$ python -q
>>> import numpy as np
>>> from numpy import linalg as LA
>>> np.set_printoptions(precision=2, suppress=True, linewidth=200, sign=" ")
>>> def rnd(a):
...     return np.round(a, 2) + 0
... 
>>> mat = np.loadtxt("block19.csv", delimiter=",")
>>> print(mat)
[[ 0.  3.  0.  0.  0.  5. -8.  0.  0.  0.  0. -5.  0.]
 [ 0.  0.  0.  0.  0.  0.  0.  0.  0.  0.  0.  0.  0.]
 [ 0.  0.  0. -5. -2.  0.  3.  0. -5.  0.  0.  0.  0.]
 [ 0.  0.  2.  0.  5.  0.  0.  0.  0.  0.  0.  0.  8.]
 [ 0.  4.  6.  0. -9.  0.  0.  0.  0.  0.  0.  0.  0.]
 [ 3.  0.  0.  0.  0.  0.  0.  0.  8.  0. -2. -6.  0.]
 [-4. -5.  0.  6. -4.  0.  0.  0.  2.  0.  0. -5.  0.]
 [ 0.  6.  0.  0.  0.  0.  0.  0. -2.  0.  0.  3. -4.]
 [ 0.  0. -1.  0. -6.  0.  0.  0.  0.  6.  4.  0. -6.]
 [ 0. -5.  2.  0.  0.  0.  0.  0.  0.  5.  5. -7.  0.]
 [ 0.  0.  0.  0.  6. -7.  0.  0.  0.  0.  1.  0.  1.]
 [ 0.  0.  0.  3.  0.  0.  1.  0.  0.  0.  0.  0.  0.]]
>>> def softmax(z):
...     e = np.exp(z - z.max(axis=-1, keepdims=True))
...     return e / e.sum(axis=-1, keepdims=True)
... 
>>> print(rnd(softmax(10 * mat[1])))
[ 0.08  0.08  0.08  0.08  0.08  0.08  0.08  0.08  0.08  0.08  0.08  0.08  0.08]
>>> print(rnd(softmax(mat).sum(axis=1)))
[ 1.  1.  1.  1.  1.  1.  1.  1.  1.  1.  1.  1.]
>>> print(rnd(softmax(mat[1])))
[ 0.08  0.08  0.08  0.08  0.08  0.08  0.08  0.08  0.08  0.08  0.08  0.08  0.08]
>>> scores = mat @ mat.T / np.sqrt(13)
>>> print(softmax(scores).round(6).argmax(axis=1))
[  0   0   2   3   4   5   6   7   8   9  10   6]
>>> r0 = np.array([-3, -1, 3, -3, 2, 2, 2, -1, 3, 2, -2])
>>> r1 = np.array([0, -3, -2, -1, -3, 1, -2, 2, 3, 2, 1, 3])
>>> J = r0[:, None] + r1[None, :]
>>> print(J)
[[-3 -6 -5 -4 -6 -2 -5 -1  0 -1 -2  0]
 [-1 -4 -3 -2 -4  0 -3  1  2  1  0  2]
 [ 3  0  1  2  0  4  1  5  6  5  4  6]
 [-3 -6 -5 -4 -6 -2 -5 -1  0 -1 -2  0]
 [ 2 -1  0  1 -1  3  0  4  5  4  3  5]
 [ 2 -1  0  1 -1  3  0  4  5  4  3  5]
 [ 2 -1  0  1 -1  3  0  4  5  4  3  5]
 [-1 -4 -3 -2 -4  0 -3  1  2  1  0  2]
 [ 3  0  1  2  0  4  1  5  6  5  4  6]
 [ 2 -1  0  1 -1  3  0  4  5  4  3  5]
 [-2 -5 -4 -3 -5 -1 -4  0  1  0 -1  1]]
>>> t3 = np.stack([J, -2 * J, J[::-1]])
>>> print(LA.matrix_rank(t3))
[ 2  2  2]
>>> print(rnd(LA.norm(t3, axis=(1, 2))))
[ 36.18  72.36  36.18]
>>> print(LA.matrix_rank(t3.reshape(3, -1)))
2
